$ python -q
>>> import numpy as np
>>> from numpy import linalg as LA
>>> np.set_printoptions(suppress=True, linewidth=160)
>>> def rnd(a):
...     return np.round(a, 3) + 0
... 
>>> m1 = np.load("sample8.npy")
>>> m1
array([[ 61.963,  80.571, -80.148,  59.73 , -58.073],
       [ 59.679,  80.987, -80.008,  60.769, -59.136],
       [ 58.33 ,  80.128, -79.65 ,  59.908, -59.733],
       [ 59.201,  81.006, -81.009,  59.907, -60.265],
       [ 60.84 ,  80.877, -78.691,  59.485, -60.293],
       [ 59.416,  80.095, -79.188,  60.148, -60.89 ],
       [ 59.417,  81.29 , -80.55 ,  60.608, -59.755],
       [ 60.226,  80.132, -78.692,  59.462, -61.232],
       [ 60.136,  82.296, -78.656,  59.034, -58.706],
       [ 61.321,  77.458, -79.441,  58.283, -61.675],
       [ 59.804,  81.608, -79.575,  60.436, -61.688],
       [ 61.02 ,  79.937, -80.914,  58.783, -60.41 ],
       [ 58.42 ,  79.237, -80.623,  59.465, -59.183],
       [ 60.357,  79.962, -79.741,  58.777, -60.612],
       [ 60.47 ,  81.229, -78.753,  62.036, -60.474],
       [ 60.874,  80.691, -81.895,  59.597, -60.247],
       [ 59.43 ,  79.149, -81.238,  60.021, -59.646],
       [ 60.002,  79.261, -80.772,  61.841, -60.258],
       [ 58.54 ,  80.223, -79.384,  60.123, -61.648],
       [ 57.57 ,  77.476, -81.54 ,  60.289, -59.442],
       [ 58.335,  78.76 , -78.806,  61.722, -59.698],
       [ 59.827,  80.231, -79.577,  59.893, -60.356],
       [ 59.601,  81.494, -79.045,  59.184, -60.489],
       [ 60.419,  81.357, -80.626,  59.413, -60.275],
       [ 60.29 ,  78.927, -80.957,  59.67 , -59.714],
       [ 59.933,  79.718, -78.862,  63.403, -59.76 ],
       [ 60.03 ,  80.013, -78.753,  59.829, -61.268],
       [ 61.051,  78.936, -78.403,  60.316, -61.045],
       [ 61.185,  82.677, -79.173,  59.467, -57.954],
       [ 63.018,  79.602, -80.666,  60.437, -61.579],
       [ 59.388,  79.887, -80.792,  61.962, -61.955],
       [ 60.919,  79.258, -78.778,  59.446, -59.781],
       [ 58.235,  80.939, -78.998,  59.967, -60.143],
       [ 60.082,  79.769, -79.555,  60.28 , -59.794],
       [ 59.4  ,  80.837, -82.028,  60.675, -59.737],
       [ 61.694,  79.877, -80.615,  60.471, -59.335],
       [ 58.66 ,  80.423, -79.556,  59.281, -59.269],
       [ 58.487,  81.636, -78.713,  59.309, -59.355],
       [ 60.811,  79.509, -79.116,  58.296, -59.482],
       [ 58.724,  78.536, -80.461,  61.236, -59.828],
       [ 60.78 ,  81.081, -81.022,  58.206, -59.481]])
>>> cen = m1 - m1.mean(axis=0)
>>> left, s, Vt = LA.svd(cen, full_matrices=False)
>>> np.searchsorted(np.cumsum(s ** 2) / (s ** 2).sum(), 0.9) + 1
np.int64(5)
>>> rnd(s ** 2 / (s ** 2).sum())
array([0.296, 0.237, 0.191, 0.163, 0.113])
>>> np.abs(Vt[0]).argmax()
np.int64(1)
>>> (np.sign(left[:, 0]) == np.sign(left[0, 0])).astype(int)
array([1, 1, 0, 0, 1, 0, 1, 1, 1, 0, 1, 1, 0, 1, 1, 1, 0, 0, 0, 0, 0, 1, 1, 1, 0, 0, 1, 0, 1, 1, 0, 1, 0, 0, 0, 1, 1, 1, 1, 0, 1])
>>> LA.matrix_rank(cen)
np.int64(5)
>>> rnd(np.abs(Vt[-1]))
array([0.2  , 0.413, 0.41 , 0.168, 0.77 ])
